$ ipython --no-banner

In [1]: import numpy as np

In [2]: np.set_printoptions(precision=3, suppress=True, linewidth=160)

In [3]: F = np.loadtxt("a.csv", delimiter=",")

In [4]: print(F)
[[0.167 0.    0.    0.167 0.    0.167 0.167 0.167 0.    0.167 0.    0.    0.    0.    0.   ]
 [0.    0.4   0.    0.2   0.    0.    0.    0.    0.2   0.    0.    0.    0.    0.    0.2  ]
 [0.    0.25  0.25  0.    0.    0.25  0.    0.    0.25  0.    0.    0.    0.    0.    0.   ]
 [0.    0.5   0.    0.5   0.    0.    0.    0.    0.    0.    0.    0.    0.    0.    0.   ]
 [0.    0.    0.    0.    0.333 0.    0.    0.    0.    0.    0.    0.333 0.333 0.    0.   ]
 [0.    0.143 0.    0.143 0.143 0.143 0.    0.    0.    0.    0.143 0.    0.    0.143 0.143]
 [0.    0.    0.2   0.    0.    0.    0.2   0.    0.    0.    0.2   0.    0.2   0.2   0.   ]
 [0.    0.    0.    0.25  0.    0.    0.    0.25  0.    0.    0.25  0.    0.    0.    0.25 ]
 [0.    0.25  0.    0.    0.    0.    0.    0.    0.25  0.    0.    0.25  0.    0.25  0.   ]
 [0.2   0.    0.2   0.2   0.    0.    0.    0.    0.    0.2   0.    0.    0.2   0.    0.   ]
 [0.    0.    0.167 0.    0.    0.167 0.    0.167 0.    0.    0.167 0.167 0.167 0.    0.   ]
 [0.    0.    0.167 0.    0.    0.167 0.    0.    0.167 0.    0.167 0.333 0.    0.    0.   ]
 [0.    0.    0.    0.333 0.    0.    0.    0.    0.    0.    0.333 0.    0.333 0.    0.   ]
 [0.143 0.143 0.    0.    0.    0.    0.    0.    0.143 0.143 0.143 0.    0.    0.286 0.   ]
 [0.111 0.111 0.    0.111 0.111 0.    0.    0.111 0.    0.111 0.111 0.    0.    0.111 0.111]]

In [5]: print(np.linalg.lstsq(F[:-1].T, F[-1])[2])
14

In [6]: print(np.unique(F.round(6), axis=0).shape)
(15, 15)

In [7]: G = F.T @ F

In [8]: print((F @ F.T).shape)
(15, 15)

In [9]: print(np.allclose(G, G.T))
True

In [10]: print(np.linalg.matrix_rank(G))
14

In [11]: print(round(float(np.linalg.norm(F, 2)), 3))
1.127

In [12]: print(round(F[14] @ F[1], 3))
0.089

In [13]: print(np.round(np.linalg.norm(F, 1), 3), round(float(np.linalg.norm(F, np.inf)), 3))
1.904 1.0

In [14]: print(np.round(np.linalg.norm(F[14], 1), 3), round(float(np.linalg.norm(F[14], np.inf)), 3))
1.0 0.111

In [15]: print(round(np.linalg.norm(F[14] - F[1]), 3))
0.462

In [16]: print(np.linalg.norm(F, axis=1).argmax())
3

In [17]: rk = np.linalg.matrix_rank(F)

In [18]: print(rk)
14

In [19]: N = np.linalg.svd(F)[2][rk:].T

In [20]: print(np.round(F @ N, 3) + 0)
[[0.]
 [0.]
 [0.]
 [0.]
 [0.]
 [0.]
 [0.]
 [0.]
 [0.]
 [0.]
 [0.]
 [0.]
 [0.]
 [0.]
 [0.]]

In [21]: print(np.round(N[:, 0] / N[np.abs(N[:, 0]).round(6).argmax(), 0], 3) + 0)
[ 1.  0.  0.  0.  0.  0.  0.  0.  0. -1.  0.  0.  0.  0.  0.]

In [22]: print([int(np.linalg.matrix_rank(np.delete(F, i, axis=0))) for i in range(15)])
[13, 13, 13, 14, 14, 13, 13, 14, 14, 13, 13, 13, 14, 14, 14]

In [23]: print([int(np.linalg.matrix_rank(F[:i])) for i in range(1, len(F) + 1)])
[1, 2, 3, 4, 5, 6, 7, 8, 9, 10, 11, 12, 13, 14, 14]

In [24]: print(N.shape)
(15, 1)

In [25]: print(np.allclose(F @ N, 0))
True

In [26]: print(round(float(np.linalg.norm(F)), 3))
1.895

In [27]: F[15]
---------------------------------------------------------------------------
IndexError                                Traceback (most recent call last)
Cell In[27], line 1
----> 1 F[15]

IndexError: index 15 is out of bounds for axis 0 with size 15

In [28]: M = np.load("case13.npy")

In [29]: print(M)
[[ 0  1 -5  0  6  7  0  7  0]
 [-1  0  4  4  7  3  0 -2  6]
 [ 5 -4  0  9  4  5 -7 -2 -3]
 [ 0 -4 -9  0 -4  4  2  0  2]
 [-6 -7 -4  4  0  1  2 -2 -4]
 [-7 -3 -5 -4 -1  0  0  6 -3]
 [ 0  0  7 -2 -2  0  0 -2 -5]
 [-7  2  2  0  2 -6  2  0 -5]
 [ 0 -6  3 -2  4  3  5  5  0]]

In [30]: rng = np.random.default_rng(30204)

In [31]: idx = rng.permutation(9)

In [32]: print(idx)
[1 5 2 3 8 4 0 7 6]

In [33]: out = M[idx][:, idx]

In [34]: print(round(float(np.linalg.det(out)), 3), round(float(np.linalg.det(M[idx])), 3))
0.0 -0.0

In [35]: print(np.diag(out))
[0 0 0 0 0 0 0 0 0]
